$ python3 -q
>>> import numpy as np
>>> from numpy import linalg as LA
>>> np.set_printoptions(suppress=True, linewidth=120)
>>> X = np.abs(np.array([[0, 2, 2, 2, 1, 2, 1, 2, 1, 0, 2, 0],
...     [1, 2, 0, 0, 2, 1, 1, 2, 1, 0, 0, 2],
...     [2, 0, 1, 0, 2, 1, 0, 0, 0, 1, 1, 2],
...     [1, 1, 0, 1, 1, 2, 1, 1, 1, 0, 2, 2],
...     [2, 1, 0, 1, 2, 0, 2, 2, 1, 1, 0, 2],
...     [2, 0, 1, 0, 0, 0, 2, 0, 2, 2, 2, 0],
...     [1, 0, 0, 1, 1, 0, 0, 2, 2, 0, 0, 0],
...     [2, 1, 0, 0, 2, 2, 2, 0, 2, 0, 1, 1],
...     [2, 1, 1, 1, 0, 2, 0, 1, 2, 1, 1, 0],
...     [1, 0, 0, 0, 2, 1, 1, 0, 0, 1, 1, 0],
...     [2, 2, 2, 0, 0, 0, 2, 2, 0, 0, 2, 1],
...     [1, 1, 1, 2, 0, 1, 2, 2, 1, 2, 0, 0]])) + np.eye(12)
>>> X = X / X.sum(axis=1, keepdims=True)
>>> X.round(3)
array([[0.062, 0.125, 0.125, 0.125, 0.062, 0.125, 0.062, 0.125, 0.062, 0.   , 0.125, 0.   ],
       [0.077, 0.231, 0.   , 0.   , 0.154, 0.077, 0.077, 0.154, 0.077, 0.   , 0.   , 0.154],
       [0.182, 0.   , 0.182, 0.   , 0.182, 0.091, 0.   , 0.   , 0.   , 0.091, 0.091, 0.182],
       [0.071, 0.071, 0.   , 0.143, 0.071, 0.143, 0.071, 0.071, 0.071, 0.   , 0.143, 0.143],
       [0.133, 0.067, 0.   , 0.067, 0.2  , 0.   , 0.133, 0.133, 0.067, 0.067, 0.   , 0.133],
       [0.167, 0.   , 0.083, 0.   , 0.   , 0.083, 0.167, 0.   , 0.167, 0.167, 0.167, 0.   ],
       [0.125, 0.   , 0.   , 0.125, 0.125, 0.   , 0.125, 0.25 , 0.25 , 0.   , 0.   , 0.   ],
       [0.143, 0.071, 0.   , 0.   , 0.143, 0.143, 0.143, 0.071, 0.143, 0.   , 0.071, 0.071],
       [0.154, 0.077, 0.077, 0.077, 0.   , 0.154, 0.   , 0.077, 0.231, 0.077, 0.077, 0.   ],
       [0.125, 0.   , 0.   , 0.   , 0.25 , 0.125, 0.125, 0.   , 0.   , 0.25 , 0.125, 0.   ],
       [0.143, 0.143, 0.143, 0.   , 0.   , 0.   , 0.143, 0.143, 0.   , 0.   , 0.214, 0.071],
       [0.071, 0.071, 0.071, 0.143, 0.   , 0.071, 0.143, 0.143, 0.071, 0.143, 0.   , 0.071]])
>>> np.round(np.trace(X), 3)
np.float64(1.864)
>>> np.allclose(X @ X.T, X.T @ X)
False
>>> round(LA.det(X), 3)
np.float64(0.0)
>>> w1 = np.array([[-3, 0, 0, 2],
...     [2, 2, 3, 1],
...     [0, 3, 3, -1],
...     [-3, -2, 2, -2],
...     [-1, 0, 0, 2],
...     [1, 3, 1, 0],
...     [0, -3, 2, 1],
...     [1, 0, 0, -3],
...     [-2, -2, 3, -2],
...     [2, -3, 3, 1],
...     [0, 0, -3, 1],
...     [-2, -1, 0, 0]])
>>> beta = np.array([-1, 0, -3, -1])
>>> hid = np.maximum(X @ w1 + beta, 0)
>>> np.round((hid > 0).mean(axis=0), 3)
array([0.   , 0.333, 0.   , 0.083])
>>> hid.round(3)
array([[0.   , 0.438, 0.   , 0.   ],
       [0.   , 0.154, 0.   , 0.   ],
       [0.   , 0.364, 0.   , 0.   ],
       [0.   , 0.   , 0.   , 0.   ],
       [0.   , 0.   , 0.   , 0.   ],
       [0.   , 0.   , 0.   , 0.   ],
       [0.   , 0.   , 0.   , 0.   ],
       [0.   , 0.   , 0.   , 0.   ],
       [0.   , 0.   , 0.   , 0.   ],
       [0.   , 0.   , 0.   , 0.25 ],
       [0.   , 0.214, 0.   , 0.   ],
       [0.   , 0.   , 0.   , 0.   ]])
>>> basis = np.array([[-2, 0, -3], [2, -3, 0], [1, 3, 2], [-1, 0, -3]])
>>> w1 @ basis
array([[ 4,  0,  3],
       [ 2,  3, -3],
       [10,  0,  9],
       [ 6, 12, 19],
       [ 0,  0, -3],
       [ 5, -6, -1],
       [-5, 15,  1],
       [ 1,  0,  6],
       [ 5, 15, 18],
       [-8, 18, -3],
       [-4, -9, -9],
       [ 2,  3,  6]])
>>> (hid @ basis).round(6).argmax(axis=1)
array([0, 0, 0, 0, 0, 0, 0, 0, 0, 1, 0, 0])
>>> mat = np.load("run11.npy")
>>> mat
array([[179, 179, 192,  87, 119, 117, 177, 140, 154],
       [179, 341, 253, 189, 213, 170, 200, 209, 230],
       [192, 253, 277, 155, 140, 162, 184, 202, 176],
       [ 87, 189, 155, 170, 145, 126, 126, 153, 172],
       [119, 213, 140, 145, 254, 104, 150, 207, 196],
       [117, 170, 162, 126, 104, 131, 145, 124, 162],
       [177, 200, 184, 126, 150, 145, 231, 132, 200],
       [140, 209, 202, 153, 207, 124, 132, 262, 179],
       [154, 230, 176, 172, 196, 162, 200, 179, 260]])
>>> def softmax(z):
...     e = np.exp(z - z.max(axis=-1, keepdims=True))
...     return e / e.sum(axis=-1, keepdims=True)
... 
>>> np.round(softmax(mat[7]), 3) + 0
array([0., 0., 0., 0., 0., 0., 0., 1., 0.])
>>> S = mat @ mat.T / np.sqrt(9)
>>> softmax(S + np.triu(np.full(S.shape, -np.inf), 1))
array([[1., 0., 0., 0., 0., 0., 0., 0., 0.],
       [0., 1., 0., 0., 0., 0., 0., 0., 0.],
       [0., 1., 0., 0., 0., 0., 0., 0., 0.],
       [0., 1., 0., 0., 0., 0., 0., 0., 0.],
       [0., 1., 0., 0., 0., 0., 0., 0., 0.],
       [0., 1., 0., 0., 0., 0., 0., 0., 0.],
       [0., 1., 0., 0., 0., 0., 0., 0., 0.],
       [0., 1., 0., 0., 0., 0., 0., 0., 0.],
       [0., 1., 0., 0., 0., 0., 0., 0., 0.]])
>>> softmax(S)[7] @ mat
array([179., 341., 253., 189., 213., 170., 200., 209., 230.])
>>> softmax(S)
array([[0., 1., 0., 0., 0., 0., 0., 0., 0.],
       [0., 1., 0., 0., 0., 0., 0., 0., 0.],
       [0., 1., 0., 0., 0., 0., 0., 0., 0.],
       [0., 1., 0., 0., 0., 0., 0., 0., 0.],
       [0., 1., 0., 0., 0., 0., 0., 0., 0.],
       [0., 1., 0., 0., 0., 0., 0., 0., 0.],
       [0., 1., 0., 0., 0., 0., 0., 0., 0.],
       [0., 1., 0., 0., 0., 0., 0., 0., 0.],
       [0., 1., 0., 0., 0., 0., 0., 0., 0.]])
>>> softmax(S).round(6).argmax(axis=1)
array([1, 1, 1, 1, 1, 1, 1, 1, 1])
>>> w, evecs = LA.eigh(mat)
>>> np.abs(evecs[:, -1]).round(6).argmax()
np.int64(1)
>>> np.round(LA.svd(mat, compute_uv=False), 3)
array([1593.031,  179.002,  125.633,   95.228,   69.297,   26.213,    9.872,    5.927,    0.797])
>>> w.round(3)
array([   0.797,    5.927,    9.872,   26.213,   69.297,   95.228,  125.633,  179.002, 1593.031])
>>> np.round(evecs @ np.diag(w) @ evecs.T, 3)
array([[179., 179., 192.,  87., 119., 117., 177., 140., 154.],
       [179., 341., 253., 189., 213., 170., 200., 209., 230.],
       [192., 253., 277., 155., 140., 162., 184., 202., 176.],
       [ 87., 189., 155., 170., 145., 126., 126., 153., 172.],
       [119., 213., 140., 145., 254., 104., 150., 207., 196.],
       [117., 170., 162., 126., 104., 131., 145., 124., 162.],
       [177., 200., 184., 126., 150., 145., 231., 132., 200.],
       [140., 209., 202., 153., 207., 124., 132., 262., 179.],
       [154., 230., 176., 172., 196., 162., 200., 179., 260.]])
>>> (w > 1e-8).sum(), (w < -1e-8).sum()
(np.int64(9), np.int64(0))
>>> round(w.sum(), 3), np.trace(mat)
(np.float64(2105.0), np.int64(2105))
>>> w, evecs = LA.eigh(mat)
>>> vec = np.array([2, 0, 1, 1, 0, 1, 0, 2, 0])
>>> np.round(LA.eigvalsh(mat[1:, 1:]), 3)
array([   4.567,    8.973,   23.755,   64.082,   71.897,  125.377,  157.743, 1469.606])
>>> np.round(evecs * np.abs(w) @ evecs.T, 3)
array([[179., 179., 192.,  87., 119., 117., 177., 140., 154.],
       [179., 341., 253., 189., 213., 170., 200., 209., 230.],
       [192., 253., 277., 155., 140., 162., 184., 202., 176.],
       [ 87., 189., 155., 170., 145., 126., 126., 153., 172.],
       [119., 213., 140., 145., 254., 104., 150., 207., 196.],
       [117., 170., 162., 126., 104., 131., 145., 124., 162.],
       [177., 200., 184., 126., 150., 145., 231., 132., 200.],
       [140., 209., 202., 153., 207., 124., 132., 262., 179.],
       [154., 230., 176., 172., 196., 162., 200., 179., 260.]])
>>> (np.sign(evecs[:, -1].round(6)) == np.sign(evecs[0, -1].round(6))).astype(int)
array([1, 1, 1, 1, 1, 1, 1, 1, 1])
>>> np.abs(mat).sum(axis=1).max(), round(np.abs(w).max(), 3)
(np.int64(1984), np.float64(1593.031))
>>> np.round(evecs * np.maximum(w, 0) @ evecs.T, 3)
array([[179., 179., 192.,  87., 119., 117., 177., 140., 154.],
       [179., 341., 253., 189., 213., 170., 200., 209., 230.],
       [192., 253., 277., 155., 140., 162., 184., 202., 176.],
       [ 87., 189., 155., 170., 145., 126., 126., 153., 172.],
       [119., 213., 140., 145., 254., 104., 150., 207., 196.],
       [117., 170., 162., 126., 104., 131., 145., 124., 162.],
       [177., 200., 184., 126., 150., 145., 231., 132., 200.],
       [140., 209., 202., 153., 207., 124., 132., 262., 179.],
       [154., 230., 176., 172., 196., 162., 200., 179., 260.]])
>>> rng = np.random.default_rng(35247)
>>> idx = rng.permutation(9)
>>> idx
array([1, 3, 5, 2, 7, 4, 0, 8, 6])
>>> M2 = mat[idx][:, idx]
>>> M2
array([[341, 189, 170, 253, 209, 213, 179, 230, 200],
       [189, 170, 126, 155, 153, 145,  87, 172, 126],
       [170, 126, 131, 162, 124, 104, 117, 162, 145],
       [253, 155, 162, 277, 202, 140, 192, 176, 184],
       [209, 153, 124, 202, 262, 207, 140, 179, 132],
       [213, 145, 104, 140, 207, 254, 119, 196, 150],
       [179,  87, 117, 192, 140, 119, 179, 154, 177],
       [230, 172, 162, 176, 179, 196, 154, 260, 200],
       [200, 126, 145, 184, 132, 150, 177, 200, 231]])
>>> np.trace(mat)
np.int64(2105)
>>> (mat + mat.T) / 2
array([[179., 179., 192.,  87., 119., 117., 177., 140., 154.],
       [179., 341., 253., 189., 213., 170., 200., 209., 230.],
       [192., 253., 277., 155., 140., 162., 184., 202., 176.],
       [ 87., 189., 155., 170., 145., 126., 126., 153., 172.],
       [119., 213., 140., 145., 254., 104., 150., 207., 196.],
       [117., 170., 162., 126., 104., 131., 145., 124., 162.],
       [177., 200., 184., 126., 150., 145., 231., 132., 200.],
       [140., 209., 202., 153., 207., 124., 132., 262., 179.],
       [154., 230., 176., 172., 196., 162., 200., 179., 260.]])
>>> E = np.load("dump.npy")
>>> E.round(3)
array([[ 5.792,  1.139, -0.914,  0.46 , -0.606,  0.527, -0.17 ,  0.211, -1.349, -0.616,  0.337,  0.702,  2.375],
       [ 1.139,  5.453, -0.358, -0.16 ,  0.043,  0.686, -0.158, -0.041, -0.246, -0.781, -0.323,  0.316, -1.563],
       [-0.914, -0.358,  4.262, -0.715,  0.917,  0.591, -0.526,  0.221, -0.204, -0.967, -0.515,  1.633,  0.228],
       [ 0.46 , -0.16 , -0.715,  5.07 ,  1.225,  0.915,  0.593, -0.406,  0.069,  0.494, -0.331, -0.827, -0.636],
       [-0.606,  0.043,  0.917,  1.225,  6.454,  0.056,  0.479,  0.567, -0.036, -0.902,  0.059,  1.009, -1.417],
       [ 0.527,  0.686,  0.591,  0.915,  0.056,  5.38 , -1.307, -0.709,  0.505,  1.003, -0.194,  0.552, -0.876],
       [-0.17 , -0.158, -0.526,  0.593,  0.479, -1.307,  5.558, -0.628, -0.547,  0.74 , -0.891, -0.294, -0.249],
       [ 0.211, -0.041,  0.221, -0.406,  0.567, -0.709, -0.628,  5.469, -0.234,  0.628, -0.699, -0.321,  0.217],
       [-1.349, -0.246, -0.204,  0.069, -0.036,  0.505, -0.547, -0.234,  4.019, -1.867, -1.354, -0.857,  1.295],
       [-0.616, -0.781, -0.967,  0.494, -0.902,  1.003,  0.74 ,  0.628, -1.867,  6.442, -0.08 , -0.403, -0.741],
       [ 0.337, -0.323, -0.515, -0.331,  0.059, -0.194, -0.891, -0.699, -1.354, -0.08 ,  4.79 , -0.773,  0.355],
       [ 0.702,  0.316,  1.633, -0.827,  1.009,  0.552, -0.294, -0.321, -0.857, -0.403, -0.773,  5.368,  0.246],
       [ 2.375, -1.563,  0.228, -0.636, -1.417, -0.876, -0.249,  0.217,  1.295, -0.741,  0.355,  0.246,  3.944]])
>>> np.abs(np.diag(LA.qr(E)[1])) > 1e-9
array([ True,  True,  True,  True,  True,  True,  True,  True,  True,  True,  True,  True, False])
>>> np.unique(E.round(6), axis=0).shape
(13, 13)
>>> np.allclose(E[:-1].T @ LA.lstsq(E[:-1].T, E[-1])[0], E[-1])
True
>>> np.round(np.trace(LA.pinv(E) @ E), 3)
np.float64(12.0)
